$ python3 -q
>>> import numpy as np
>>> import numpy.linalg as la
>>> np.set_printoptions(precision=2, suppress=True, linewidth=140)
>>> tidy = lambda a: np.round(a, 2) + 0
>>> rng = np.random.default_rng(7527)
>>> m1 = rng.normal(size=(11, 4)) + 5 * np.array([6, -5, -5, 0])
>>> tidy(m1)
array([[ 29.08, -25.1 , -26.37,   1.25],
       [ 28.86, -24.78, -27.71,  -0.8 ],
       [ 30.53, -25.23, -25.25,   0.41],
       [ 30.6 , -22.71, -24.23,  -0.16],
       [ 30.55, -24.9 , -24.08,  -1.15],
       [ 29.42, -24.47, -27.55,  -1.85],
       [ 28.85, -23.37, -25.  ,   2.97],
       [ 30.22, -25.95, -25.22,   0.06],
       [ 29.68, -24.72, -24.83,  -1.07],
       [ 30.19, -26.25, -22.92,  -0.91],
       [ 30.93, -25.72, -26.85,  -0.66]])
>>> idx = m1[:, 1] > np.median(m1[:, 1])
>>> u = m1[idx].mean(axis=0) - m1[~idx].mean(axis=0)
>>> ((m1 - m1.mean(axis=0)) @ u > 0).astype(int)
array([1, 1, 0, 1, 0, 1, 1, 0, 0, 0, 0])
>>> np.argsort(-np.abs(u).round(6), kind="stable")
array([1, 0, 2, 3])
>>> tidy((((m1 - m1.mean(axis=0)) @ u > 0) == idx).mean())
np.float64(0.82)
>>> J = np.loadtxt("test18.csv", delimiter=",")
>>> J
array([[ 1.69,  4.33, -5.16],
       [-1.88, -6.37,  5.64],
       [-0.1 , -5.19,  0.06],
       [ 0.96,  4.66, -2.83],
       [-1.51, -2.22,  4.42],
       [-1.07, -3.57,  3.42],
       [ 0.36,  3.94, -1.21],
       [ 0.02, -5.01,  0.64],
       [ 0.88, -0.37, -2.44],
       [-0.2 ,  3.3 ,  0.3 ],
       [ 1.21,  0.33, -4.04],
       [-0.62, -0.93,  1.33],
       [-1.88, -6.38,  5.81],
       [ 1.34,  3.52, -3.67],
       [-0.59, -2.7 ,  1.87],
       [ 1.49,  4.38, -5.24],
       [-0.36, -3.91,  1.3 ],
       [-1.05, -1.59,  3.03],
       [-1.35, -3.67,  3.76],
       [-0.39,  1.14,  0.97],
       [ 0.1 ,  1.97, -0.49],
       [ 1.7 ,  7.6 , -4.59]])
>>> np.argsort(-la.norm(m1, axis=0).round(6), kind="stable")[:3]
array([0, 2, 1])
>>> tidy(np.abs(la.svd(m1)[2][-1]))
array([0.61, 0.79, 0.05, 0.11])
>>> [round(float(x), 2) for x in la.svd(m1, compute_uv=False)[:3]]
[154.14, 4.77, 4.21]
>>> tidy(la.norm(m1, 2) / la.norm(m1))
np.float64(1.0)
>>> round(np.log10(la.cond(m1)))
2
>>> C2 = np.cov(J, rowvar=False)
>>> tidy(J.std(axis=0))
array([1.12, 3.99, 3.36])
>>> np.argsort(-J.std(axis=0).round(6), kind="stable")
array([1, 2, 0])
>>> tidy(C2)
array([[  1.31,   3.71,  -3.92],
       [  3.71,  16.67, -11.33],
       [ -3.92, -11.33,  11.85]])
>>> x = np.array([8, -2, 4])
>>> h = np.maximum(J @ x, 0)
>>> tidy(np.maximum(J @ (3 * x), 0))
array([ 0.  , 60.78, 29.46,  0.  , 30.12, 36.78,  0.  , 38.22,  0.  ,  0.  ,  0.  ,  6.66, 62.88,  0.  , 24.48,  0.  , 30.42, 20.7 , 34.74,
        0.  ,  0.  ,  0.  ])
>>> Uu, sv, VT = la.svd(J)
>>> tidy(sv)
array([23.84,  7.75,  0.49])
>>> out = Uu[:, :2] @ np.diag(sv[:2]) @ VT[:2]
>>> tidy(la.norm(J - out, 2)), tidy(sv[2])
(np.float64(0.49), np.float64(0.49))
>>> tidy(np.abs(J - out).max())
np.float64(0.22)
>>> la.matrix_rank(out)
np.int64(2)
>>> la.matrix_rank(J, rtol=0.05)
np.int64(2)
>>> W0 = np.loadtxt("a.csv", delimiter=",")
>>> tidy(W0)
array([[0.25, 0.25, 0.  , 0.  , 0.25, 0.25],
       [0.33, 0.33, 0.33, 0.  , 0.  , 0.  ],
       [0.  , 0.  , 1.  , 0.  , 0.  , 0.  ],
       [0.  , 0.  , 0.  , 1.  , 0.  , 0.  ],
       [0.17, 0.17, 0.17, 0.17, 0.17, 0.17],
       [0.  , 0.  , 0.5 , 0.  , 0.  , 0.5 ]])
>>> idx = rng.permutation(6)
>>> idx
array([1, 0, 2, 4, 5, 3])
>>> out = W0[idx][:, idx]
>>> tidy(out)
array([[0.33, 0.33, 0.33, 0.  , 0.  , 0.  ],
       [0.25, 0.25, 0.  , 0.25, 0.25, 0.  ],
       [0.  , 0.  , 1.  , 0.  , 0.  , 0.  ],
       [0.17, 0.17, 0.17, 0.17, 0.17, 0.17],
       [0.  , 0.  , 0.5 , 0.  , 0.5 , 0.  ],
       [0.  , 0.  , 0.  , 0.  , 0.  , 1.  ]])
>>> tidy(np.sort(np.abs(la.eigvals(out))))
array([0.  , 0.08, 0.5 , 0.67, 1.  , 1.  ])
>>> np.trace(out)
np.float64(3.25)
>>> tidy(np.diag(out))
array([0.33, 0.25, 1.  , 0.17, 0.5 , 1.  ])
>>> cen = m1 - m1.mean(axis=0)
>>> Uu, sv, VT = la.svd(cen, full_matrices=False)
>>> np.searchsorted(np.cumsum(sv ** 2) / (sv ** 2).sum(), 0.9) + 1
np.int64(3)
>>> tidy(VT[0] * np.sign(VT[0, np.abs(VT[0]).argmax()]))
array([0.19, 0.05, 0.95, 0.25])
>>> tidy(np.abs(VT[-1]))
array([0.93, 0.1 , 0.25, 0.24])
>>> Uu, sv, VT = la.svd(W0)
>>> V = VT[:(sv > 1e-8).sum()]
>>> x = W0[3] + -3 * W0[0] + rng.integers(2) * np.eye(6)[1]
>>> x
array([-0.75, -0.75,  0.  ,  1.  , -0.75, -0.75])
>>> la.matrix_rank(np.vstack([W0, x]))
np.int64(5)
>>> tidy(np.diag(V.T @ V))
array([0.5, 0.5, 1. , 1. , 1. , 1. ])
>>> tidy(V.T @ V)
array([[0.5, 0.5, 0. , 0. , 0. , 0. ],
       [0.5, 0.5, 0. , 0. , 0. , 0. ],
       [0. , 0. , 1. , 0. , 0. , 0. ],
       [0. , 0. , 0. , 1. , 0. , 0. ],
       [0. , 0. , 0. , 0. , 1. , 0. ],
       [0. , 0. , 0. , 0. , 0. , 1. ]])
>>> tidy(la.norm(x - V.T @ V @ x))
np.float64(0.0)
>>> data = np.load("mat.npy")
>>> data
array([[0, 0, 0],
       [0, 0, 1],
       [0, 1, 0]])
>>> np.argsort(-la.norm(data, axis=0).round(6), kind="stable")[:3]
array([1, 2, 0])
>>> la.cond(data) > 100
np.True_
>>> [round(float(x), 2) for x in la.svd(data, compute_uv=False)[:3]]
[1.0, 1.0, 0.0]
>>> np.all(la.eigvalsh(data) > 0)
np.False_
>>> [round(float(la.det(data[:i, :i])), 2) + 0 for i in range(1, 4)]
[0.0, 0.0, 0.0]
>>> w, V = la.eigh(data)
>>> x = np.array([-2, 1, 1])
>>> (np.sign(V[:, -1].round(6)) == np.sign(V[0, -1].round(6))).astype(int)
array([1, 0, 0])
>>> F = np.eye(6, dtype=int)[rng.permutation(6)]
>>> F
array([[1, 0, 0, 0, 0, 0],
       [0, 0, 0, 0, 0, 1],
       [0, 1, 0, 0, 0, 0],
       [0, 0, 1, 0, 0, 0],
       [0, 0, 0, 1, 0, 0],
       [0, 0, 0, 0, 1, 0]])
>>> u = np.array([5, 0, 4, 5, 3, 4])
>>> out = F + np.outer(u, np.eye(6)[0])
>>> la.matrix_rank(out - F)
np.int64(1)
>>> la.matrix_rank(la.inv(out) - la.inv(F), tol=1e-8)
np.int64(1)
>>> out = np.array([[1, -8, -6], [-7, 1, 4], [4, 6, 5]])
>>> cent = np.array([[0]])
>>> K = np.block([[out, np.zeros((3, 1))], [np.zeros((1, 3)), cent]])
>>> K
array([[ 1., -8., -6.,  0.],
       [-7.,  1.,  4.,  0.],
       [ 4.,  6.,  5.,  0.],
       [ 0.,  0.,  0.,  0.]])
>>> Uu, sv, VT = la.svd(K, full_matrices=False)
>>> np.allclose(Uu * sv @ VT, K)
True
>>> tidy(np.cumsum(sv ** 2) / np.sum(sv ** 2))
array([0.7 , 0.99, 1.  , 1.  ])
>>> Uu.shape, sv.shape, VT.shape
((4, 4), (4,), (4, 4))
>>> tidy(VT @ VT.T)
array([[1., 0., 0., 0.],
       [0., 1., 0., 0.],
       [0., 0., 1., 0.],
       [0., 0., 0., 1.]])
>>> np.abs(Uu[:, 0]).round(6).argmax()
np.int64(0)
>>> (sv > 1e-8).sum()
np.int64(3)
>>> tidy(Uu.T @ Uu)
array([[1., 0., 0., 0.],
       [0., 1., 0., 0.],
       [0., 0., 1., 0.],
       [0., 0., 0., 1.]])
